>>> import numpy as np
>>> np.set_printoptions(suppress=True, linewidth=100)
>>> def rd(a):
...     return np.round(a, 1) + 0
... 
>>> m1 = np.load("arr.npy")
>>> m1
array([[1, 5, 1],
       [0, 5, 7],
       [0, 0, 9]])
>>> B = m1 / np.linalg.norm(m1, axis=1, keepdims=True)
>>> gram = B @ B.T
>>> (gram - 2 * np.eye(3)).round(6).argmax(axis=1)
array([1, 2, 1])
>>> rd(np.degrees(np.arccos(np.clip(gram[0, 1], -1, 1))))
np.float64(44.3)
>>> np.argwhere(np.triu(np.abs(gram) > 0.95, 1))
array([], shape=(0, 2), dtype=int64)
>>> (np.abs(gram) > 0.9).astype(int)
array([[1, 0, 0],
       [0, 1, 0],
       [0, 0, 1]])
>>> B = np.linalg.inv(m1)
>>> rd(np.linalg.slogdet(m1)[0])
np.float64(1.0)
>>> rd(np.linalg.det(m1) * np.linalg.det(B))
np.float64(1.0)
>>> (np.abs(B) > 1e-9).astype(int)
array([[1, 1, 1],
       [0, 1, 1],
       [0, 0, 1]])
>>> rd(np.linalg.inv(B))
array([[1., 5., 1.],
       [0., 5., 7.],
       [0., 0., 9.]])
>>> rd(np.linalg.cond(m1))
np.float64(19.1)
>>> rd(B)
array([[ 1. , -1. ,  0.7],
       [ 0. ,  0.2, -0.2],
       [ 0. ,  0. ,  0.1]])
>>> arr = np.loadtxt("run3.csv", delimiter=",")
>>> arr
array([[-1.,  0.,  0.,  0.,  0.],
       [-4.,  9.,  0.,  0.,  0.],
       [-2., -6.,  7.,  0.,  0.],
       [-2.,  7.,  1., -5.,  0.],
       [-4., -1., -4., -5., -4.]])
>>> # triangular
>>> vec = np.array([3, 3, 3, 5, -2])
>>> (arr * vec).sum(axis=1)
array([ -3.,  15.,  -3.,  -7., -44.])
>>> np.sign((arr @ vec).round(6))
array([-1.,  1., -1., -1., -1.])
>>> arr * vec
array([[ -3.,   0.,   0.,   0.,  -0.],
       [-12.,  27.,   0.,   0.,  -0.],
       [ -6., -18.,  21.,   0.,  -0.],
       [ -6.,  21.,   3., -25.,  -0.],
       [-12.,  -3., -12., -25.,   8.]])
>>> np.allclose(arr @ arr.T, arr.T @ arr)
False
>>> rd(np.linalg.det(arr))
np.float64(-1260.0)
>>> (arr - arr.T) / 2
array([[ 0. ,  2. ,  1. ,  1. ,  2. ],
       [-2. ,  0. ,  3. , -3.5,  0.5],
       [-1. , -3. ,  0. , -0.5,  2. ],
       [-1. ,  3.5,  0.5,  0. ,  2.5],
       [-2. , -0.5, -2. , -2.5,  0. ]])
>>> rd(np.linalg.matrix_power(arr, 3))
array([[   -1.,     0.,     0.,     0.,     0.],
       [ -292.,   729.,     0.,     0.,     0.],
       [  274., -1158.,   343.,     0.,     0.],
       [ -124.,   361.,    39.,  -125.,     0.],
       [  -98.,   257.,  -138.,  -305.,   -64.]])
>>> np.allclose(arr, arr.T)
False
>>> W0 = np.loadtxt("block5.csv", delimiter=",")
>>> rd(W0)
array([[-0.8, -0.3,  0.6,  0. ],
       [ 0.3, -0.5,  0. , -0.8],
       [-0.5,  0.6, -0.4, -0.5],
       [-0.3, -0.6, -0.7,  0.2]])
>>> q = W0.astype(float).copy()
>>> for j in range(4):
...     q[:, j] -= q[:, :j] @ (q[:, :j].T @ q[:, j])
...     q[:, j] /= np.linalg.norm(q[:, j])
... 
>>> rd(q.T @ q)
array([[1., 0., 0., 0.],
       [0., 1., 0., 0.],
       [0., 0., 1., 0.],
       [0., 0., 0., 1.]])
>>> rd(q)
array([[-0.8, -0.3,  0.6,  0. ],
       [ 0.3, -0.5,  0. , -0.8],
       [-0.5,  0.6, -0.4, -0.5],
       [-0.3, -0.6, -0.7,  0.2]])
>>> P = np.triu(np.array([[3, -3, 0, 2], [0, 3, -3, 3], [2, -2, 1, 1], [0, -3, 3, -1]]), 1) + np.eye(4)
>>> B = P @ W0 @ np.linalg.inv(P)
>>> rd(np.poly(B))
array([ 1. ,  1.4,  0. , -1.4, -1. ])
>>> rd(np.trace(B)), rd(np.trace(W0))
(np.float64(-1.4), np.float64(-1.4))
>>> rd(P @ W0 - W0 @ P)
array([[-1.4, -2. , -2.6,  4.9],
       [ 0.6, -2.7, -2.5,  3. ],
       [-0.3, -2.1,  1. , -0.2],
       [ 0. , -0.9, -1.7,  3. ]])
